>>> import numpy as np
>>> np.set_printoptions(precision=3, suppress=True, linewidth=120)
>>> A = np.loadtxt("run10.csv", delimiter=",")
>>> print(A)
[[  3. -10.  -6.   0.]
 [  0.  -1.   0.   0.]
 [  0.  -2.  -3.   0.]
 [  0.   6.   6.   3.]]
>>> Y = A / np.linalg.norm(A, axis=1, keepdims=True)
>>> C2 = Y @ Y.T
>>> print(C2[2])
[ 0.875  0.555  1.    -0.925]
>>> print(np.linalg.norm(Y, axis=1))
[1. 1. 1. 1.]
>>> print((C2 - 2 * np.eye(4)).round(6).argmax(axis=1))
[2 0 0 1]
>>> print((np.abs(C2) > 0.9).astype(int))
[[1 0 0 0]
 [0 1 0 0]
 [0 0 1 1]
 [0 0 1 1]]
>>> r0 = np.array([3, 2, -1, -3])
>>> Y = A + np.outer(r0, np.eye(4)[2])
>>> print(np.linalg.matrix_rank(Y - A))
1
>>> print(np.linalg.matrix_rank(np.linalg.inv(Y) - np.linalg.inv(A), tol=1e-8))
1
>>> rng = np.random.default_rng(298)
>>> lab = rng.permutation(4)
>>> Y = A[:, lab] * rng.choice([-1, 1], 4)
>>> print(Y)
[[ 0. -6. 10. -3.]
 [ 0.  0.  1. -0.]
 [ 0. -3.  2. -0.]
 [ 3.  6. -6. -0.]]
>>> left, _, Vt = np.linalg.svd(A.T @ Y)
>>> print(np.round(np.linalg.lstsq(A, Y)[0], 3) + 0)
[[ 0.  0.  0. -1.]
 [ 0.  0. -1.  0.]
 [ 0.  1.  0.  0.]
 [ 1.  0.  0.  0.]]
>>> print(lab)
[3 2 1 0]
>>> X = np.load("out19.npy")
>>> print(X)
[[  3   9   3   4   3   0   3   7   4   5   4   7   2   4]
 [  2   3   5   2   3   4   9   1   6   2   4   3   6   0]
 [  4   1   9   2   2   9   3   8   8   3   8   7   7   3]
 [  7   6   1   7   4   4   4   6   7   1   5   3   3   9]
 [  5   1   6   0   4   3   7   8   5   5   0   4   5   6]
 [  3   3   7   3   2   9   1   7   2   8   8   7   9   7]
 [  7   8   9   9   8   9   3   8   2   8   9   1   4   7]
 [  0   1   4   6   4   5   0   6   2   9   2   4   2   0]
 [  2   6   3   0   5   2   1   7   8   1   7   3   2   6]
 [  1   7   1   8   3   7   0   7   0   2   4   6   8   1]
 [  6   1   3   0   2   2   1   7   8   6   7   9   3   9]
 [  4   6   3   6   4   4   6   0   4   4   2   2   1   8]
 [  6   1   2   5   3   3   6   9   4   5   6   4   4   6]
 [ -1   3  -7   0  -3  -8 -15   5  -8   1  -4   1 -10   4]]
>>> left, sig, Vt = np.linalg.svd(X, full_matrices=False)
>>> print((sig > 1e-8).sum())
13
>>> print(np.abs(left[:, 0]).round(6).argmax())
6
>>> print(np.round(np.sqrt((sig ** 2).sum()), 3), np.round(np.linalg.norm(X), 3))
74.196 74.196
>>> print(np.round(sig / sig[0], 3) + 0)
[1.    0.399 0.259 0.241 0.174 0.153 0.133 0.116 0.1   0.08  0.064 0.032 0.016 0.   ]
>>> print(left.shape, sig.shape, Vt.shape)
(14, 14) (14,) (14, 14)
>>> print(np.abs(np.diag(np.linalg.qr(X)[1])) > 1e-9)
[ True  True  True  True  True  True  True  True  True  True  True  True  True False]
>>> print(np.allclose(X[:-1].T @ np.linalg.lstsq(X[:-1].T, X[-1])[0], X[-1]))
True
>>> x = np.array([1, 0, 1, 0, 1, 2, 2, 1, 0, 0, 0, 2, 2, 0])
>>> print((X @ x).argmax())
2
>>> print(np.sign((X @ x).round(6)))
[ 1  1  1  1  1  1  1  1  1  1  1  1  1 -1]
>>> print(np.linalg.norm(X @ x) <= np.linalg.norm(X, 2) * np.linalg.norm(x) + 1e-9)
True
>>> W0 = np.load("w.npy")
>>> print(W0)
[[ 1  2 -1  0  2 -1]
 [ 0 -2 -2 -2  0  2]
 [ 0  0  2  1  1 -2]
 [ 0  0  0 -1  2  2]
 [ 0  0  0  0  0  1]
 [ 0  0  0  0  0 -2]]
>>> rank = np.linalg.matrix_rank(W0)
>>> print(rank)
5
>>> N = np.linalg.svd(W0)[2][rank:].T
>>> print(np.linalg.matrix_rank(W0.T @ W0), np.linalg.matrix_rank(W0 @ W0.T))
5 5
>>> print([int(np.linalg.matrix_rank(np.delete(W0, i, axis=0))) for i in range(6)])
[4, 4, 4, 4, 5, 5]
>>> print(np.allclose(W0 @ N, 0))
True
>>> print([int(np.linalg.matrix_rank(W0[:i])) for i in range(1, len(W0) + 1)])
[1, 2, 3, 4, 5, 5]
>>> print(np.round(N[:, 0] / N[np.abs(N[:, 0]).round(6).argmax(), 0], 3) + 0)
[ 1.   0.2  0.6 -0.8 -0.4  0. ]
>>> lab = rng.permutation(6)
>>> print(lab)
[1 3 4 5 0 2]
>>> Y = W0[lab][:, lab]
>>> print(np.sort(np.abs(np.linalg.eigvals(Y))))
[0. 1. 1. 2. 2. 2.]
>>> print(Y)
[[-2 -2  0  2  0 -2]
 [ 0 -1  2  2  0  0]
 [ 0  0  0  1  0  0]
 [ 0  0  0 -2  0  0]
 [ 2  0  2 -1  1 -1]
 [ 0  1  1 -2  0  2]]
>>> r0 = np.array([7, 3, 8])
>>> print(np.convolve(Y[1], r0))
[ 0 -7 11 12 22 16  0  0]
>>> print(np.array([np.convolve(row, r0, "same") for row in Y]))
[[-20 -22  -2   6   2  -6]
 [ -7  11  12  22  16   0]
 [  0   0   7   3   8   0]
 [  0   0 -14  -6 -16   0]
 [  6  30  -1  20 -12   5]
 [  7  10  -3   2  -2   6]]
>>> F = np.loadtxt("layer11.csv", delimiter=",")
>>> print(F)
[[-1.  0. -4.  0.  0.  0.  1.  0.  0.  0.]
 [ 0.  0.  0.  0.  0.  0.  0.  3.  0.  0.]
 [-2.  3.  0.  0.  0. -3.  0.  0. -4.  0.]
 [ 2.  0. -3.  0.  0.  0.  0. -3. -3.  0.]
 [ 0.  0.  0.  0.  0.  0.  0.  0.  2.  0.]
 [ 0.  0. -2.  0.  5.  0.  0.  0.  4.  0.]
 [ 0.  0.  0.  1.  0. -3.  0.  0.  2.  0.]
 [ 0.  0.  0.  0.  0. -2.  0.  0. -2.  0.]
 [ 0.  2.  0.  0.  0. -4.  0.  0. -3.  3.]
 [ 0.  0.  2.  0.  0.  0.  0.  0.  0.  0.]
 [ 0.  0.  0.  4.  0.  0.  0. -1.  0.  0.]
 [ 0. -4.  2.  0.  0.  0.  0.  0.  0.  0.]]
>>> Y = np.array([[2, 3, -3],
...     [1, -1, 3],
...     [2, 0, 5],
...     [-3, -1, -1],
...     [1, 5, -1],
...     [-3, 1, 3],
...     [-2, -3, -3],
...     [3, 2, 2],
...     [2, 4, -2],
...     [5, -3, 0]])
>>> print(np.einsum("ik,kj->ij", F, Y))
[[-12.  -6. -20.]
 [  9.   6.   6.]
 [  0. -28.  14.]
 [-17. -12. -21.]
 [  4.   8.  -4.]
 [  9.  41. -23.]
 [ 10.   4. -14.]
 [  2. -10.  -2.]
 [ 23. -27.   0.]
 [  4.   0.  10.]
 [-15.  -6.  -6.]
 [  0.   4.  -2.]]
>>> print(np.linalg.matrix_rank(np.vstack([F, Y.T])))
10
>>> print(np.vstack([F, Y.T]).shape)
(15, 10)
>>> print(np.einsum("ik,kj->ji", F, Y))
[[-12.   9.   0. -17.   4.   9.  10.   2.  23.   4. -15.   0.]
 [ -6.   6. -28. -12.   8.  41.   4. -10. -27.   0.  -6.   4.]
 [-20.   6.  14. -21.  -4. -23. -14.  -2.   0.  10.  -6.  -2.]]
>>> print(np.linalg.matrix_rank(F @ Y))
3
>>> print(Y.T @ F.T)
[[-12.   9.   0. -17.   4.   9.  10.   2.  23.   4. -15.   0.]
 [ -6.   6. -28. -12.   8.  41.   4. -10. -27.   0.  -6.   4.]
 [-20.   6.  14. -21.  -4. -23. -14.  -2.   0.  10.  -6.  -2.]]
>>> print(F @ Y)
[[-12.  -6. -20.]
 [  9.   6.   6.]
 [  0. -28.  14.]
 [-17. -12. -21.]
 [  4.   8.  -4.]
 [  9.  41. -23.]
 [ 10.   4. -14.]
 [  2. -10.  -2.]
 [ 23. -27.   0.]
 [  4.   0.  10.]
 [-15.  -6.  -6.]
 [  0.   4.  -2.]]
>>> theta = np.radians(36)
>>> Rm = np.eye(10)
>>> Rm[5, 5] = Rm[1, 1] = np.cos(theta)
>>> Rm[5, 1], Rm[1, 5] = -np.sin(theta), np.sin(theta)
>>> print(Rm)
[[ 1.     0.     0.     0.     0.     0.     0.     0.     0.     0.   ]
 [ 0.     0.809  0.     0.     0.     0.588  0.     0.     0.     0.   ]
 [ 0.     0.     1.     0.     0.     0.     0.     0.     0.     0.   ]
 [ 0.     0.     0.     1.     0.     0.     0.     0.     0.     0.   ]
 [ 0.     0.     0.     0.     1.     0.     0.     0.     0.     0.   ]
 [ 0.    -0.588  0.     0.     0.     0.809  0.     0.     0.     0.   ]
 [ 0.     0.     0.     0.     0.     0.     1.     0.     0.     0.   ]
 [ 0.     0.     0.     0.     0.     0.     0.     1.     0.     0.   ]
 [ 0.     0.     0.     0.     0.     0.     0.     0.     1.     0.   ]
 [ 0.     0.     0.     0.     0.     0.     0.     0.     0.     1.   ]]
>>> Y = F @ Rm.T
>>> print(Y)
[[-1.     0.    -4.     0.     0.     0.     1.     0.     0.     0.   ]
 [ 0.     0.     0.     0.     0.     0.     0.     3.     0.     0.   ]
 [-2.     0.664  0.     0.     0.    -4.19   0.     0.    -4.     0.   ]
 [ 2.     0.    -3.     0.     0.     0.     0.    -3.    -3.     0.   ]
 [ 0.     0.     0.     0.     0.     0.     0.     0.     2.     0.   ]
 [ 0.     0.    -2.     0.     5.     0.     0.     0.     4.     0.   ]
 [ 0.    -1.763  0.     1.     0.    -2.427  0.     0.     2.     0.   ]
 [ 0.    -1.176  0.     0.     0.    -1.618  0.     0.    -2.     0.   ]
 [ 0.    -0.733  0.     0.     0.    -4.412  0.     0.    -3.     3.   ]
 [ 0.     0.     2.     0.     0.     0.     0.     0.     0.     0.   ]
 [ 0.     0.     0.     4.     0.     0.     0.    -1.     0.     0.   ]
 [ 0.    -3.236  2.     0.     0.     2.351  0.     0.     0.     0.   ]]
>>> print(np.round(np.linalg.det(Rm), 3), round(np.trace(Rm), 3))
1.0 9.618
>>> print(np.allclose(np.linalg.norm(F, axis=1), np.linalg.norm(Y, axis=1)))
True
>>> print(np.abs(Y - F).max(axis=0))
[0.    2.733 0.    0.    0.    2.351 0.    0.    0.    0.   ]
>>> Y = np.array([[2, -4], [-2, 5], [-3, 0], [-1, 2], [-4, 2]])
>>> basis = np.array([[1, 3, 2, 3, -1, 3, -2, 3, -1, 1, 2, 2, -1, -2],
...     [2, -2, -2, 1, 2, -3, 0, 3, -1, -1, -2, 2, -2, 3]])
>>> mat = Y @ basis + 0.3 * rng.normal(size=(5, 14))
>>> print(mat)
[[ -6.112  13.759  12.121   2.579 -10.439  17.863  -4.032  -5.717   1.638   5.733  11.328  -3.751   5.935 -16.082]
 [  7.76  -15.702 -14.145  -1.399  11.501 -21.537   3.733   9.115  -2.632  -7.466 -13.384   6.478  -8.552  18.955]
 [ -2.745  -8.726  -5.348  -9.162   2.881  -9.126   5.96   -8.22    3.382  -3.106  -5.972  -6.263   3.201   5.95 ]
 [  3.213  -6.516  -6.302  -1.377   4.916  -8.925   1.671   3.661  -1.43   -3.365  -6.086   1.779  -2.889   7.724]
 [  0.464 -15.834 -11.782 -10.287   7.704 -18.355   7.901  -5.412   1.896  -5.611 -12.412  -4.208  -0.303  13.966]]
>>> theta = np.radians(15)
>>> Rm = np.eye(14)
>>> Rm[3, 3] = Rm[9, 9] = np.cos(theta)
>>> Rm[3, 9], Rm[9, 3] = -np.sin(theta), np.sin(theta)
>>> Y = mat @ Rm.T
>>> print(Y)
[[ -6.112  13.759  12.121   1.008 -10.439  17.863  -4.032  -5.717   1.638   6.205  11.328  -3.751   5.935 -16.082]
 [  7.76  -15.702 -14.145   0.582  11.501 -21.537   3.733   9.115  -2.632  -7.574 -13.384   6.478  -8.552  18.955]
 [ -2.745  -8.726  -5.348  -8.046   2.881  -9.126   5.96   -8.22    3.382  -5.371  -5.972  -6.263   3.201   5.95 ]
 [  3.213  -6.516  -6.302  -0.459   4.916  -8.925   1.671   3.661  -1.43   -3.607  -6.086   1.779  -2.889   7.724]
 [  0.464 -15.834 -11.782  -8.484   7.704 -18.355   7.901  -5.412   1.896  -8.083 -12.412  -4.208  -0.303  13.966]]
>>> print(np.abs(Y - mat).max(axis=0))
[0.    0.    0.    1.98  0.    0.    0.    0.    0.    2.471 0.    0.    0.    0.   ]
>>> print(round(float(np.linalg.det(Rm)), 3), np.round(np.trace(Rm), 3))
1.0 13.932
>>> def softmax(z):
...     e = np.exp(z - z.max(axis=-1, keepdims=True))
...     return e / e.sum(axis=-1, keepdims=True)
... 
>>> print(np.round(softmax(10 * mat[1]), 3) + 0)
[0. 0. 0. 0. 0. 0. 0. 0. 0. 0. 0. 0. 0. 1.]
>>> print(np.round(softmax(mat[1]), 3) + 0)
[0.    0.    0.    0.    0.001 0.    0.    0.    0.    0.    0.    0.    0.    0.999]
>>> att = mat @ mat.T / np.sqrt(14)
>>> print(np.round(softmax(att + np.triu(np.full(att.shape, -np.inf), 1)), 3) + 0)
[[1.    0.    0.    0.    0.   ]
 [0.    1.    0.    0.    0.   ]
 [0.    0.036 0.964 0.    0.   ]
 [0.    1.    0.    0.    0.   ]
 [0.    0.    0.    0.    1.   ]]
>>> print(softmax(att)[1] @ mat)
[  7.76  -15.702 -14.145  -1.399  11.501 -21.537   3.733   9.115  -2.632  -7.466 -13.384   6.478  -8.552  18.955]
>>> print(softmax(att).round(6).argmax(axis=1))
[0 1 4 1 4]
>>> print(np.round(softmax(att), 3) + 0)
[[1. 0. 0. 0. 0.]
 [0. 1. 0. 0. 0.]
 [0. 0. 0. 0. 1.]
 [0. 1. 0. 0. 0.]
 [0. 0. 0. 0. 1.]]
>>> left, sig, Vt = np.linalg.svd(mat)
>>> print(sig)
[70.024 24.382  1.156  1.128  0.82 ]
>>> Y = left[:, :2] @ np.diag(sig[:2]) @ Vt[:2]
>>> print(round(float(np.abs(mat - Y).max()), 3))
0.632
>>> x = np.array([-3, -1, -1, -1, 0, 0, 4, 1, -3, 1, -2, 5, 3, -4])
>>> h = np.maximum(mat @ x, 0)
>>> print(np.maximum(mat @ (3 * x), 0))
[28.71   0.     0.808  0.     0.   ]
>>> print(np.tanh(mat @ x))
[ 1.    -1.     0.263 -0.99  -0.92 ]
>>> print(mat * (h > 1e-9)[:, None])
[[ -6.112  13.759  12.121   2.579 -10.439  17.863  -4.032  -5.717   1.638   5.733  11.328  -3.751   5.935 -16.082]
 [  0.     -0.     -0.     -0.      0.     -0.      0.      0.     -0.     -0.     -0.      0.     -0.      0.   ]
 [ -2.745  -8.726  -5.348  -9.162   2.881  -9.126   5.96   -8.22    3.382  -3.106  -5.972  -6.263   3.201   5.95 ]
 [  0.     -0.     -0.     -0.      0.     -0.      0.      0.     -0.     -0.     -0.      0.     -0.      0.   ]
 [  0.     -0.     -0.     -0.      0.     -0.      0.     -0.      0.     -0.     -0.     -0.     -0.      0.   ]]
>>> print(np.maximum(mat @ x, 0) - np.maximum(-mat @ x, 0))
[ 9.57  -9.877  0.269 -2.667 -1.591]
>>> print(np.flatnonzero(h > 1e-9))
[0 2]
>>> print(X[11] @ X[1])
187
>>> print(np.linalg.norm(X, axis=1).argmax())
6
>>> print(round(float(np.linalg.norm(X[11], 1)), 3), np.round(np.linalg.norm(X[11], np.inf), 3))
54.0 8.0
>>> print(round(float(np.linalg.norm(X, 2)), 3))
62.892
>>> print(round(float(np.linalg.norm(X) ** 2 / np.linalg.norm(X, 2) ** 2), 3))
1.392
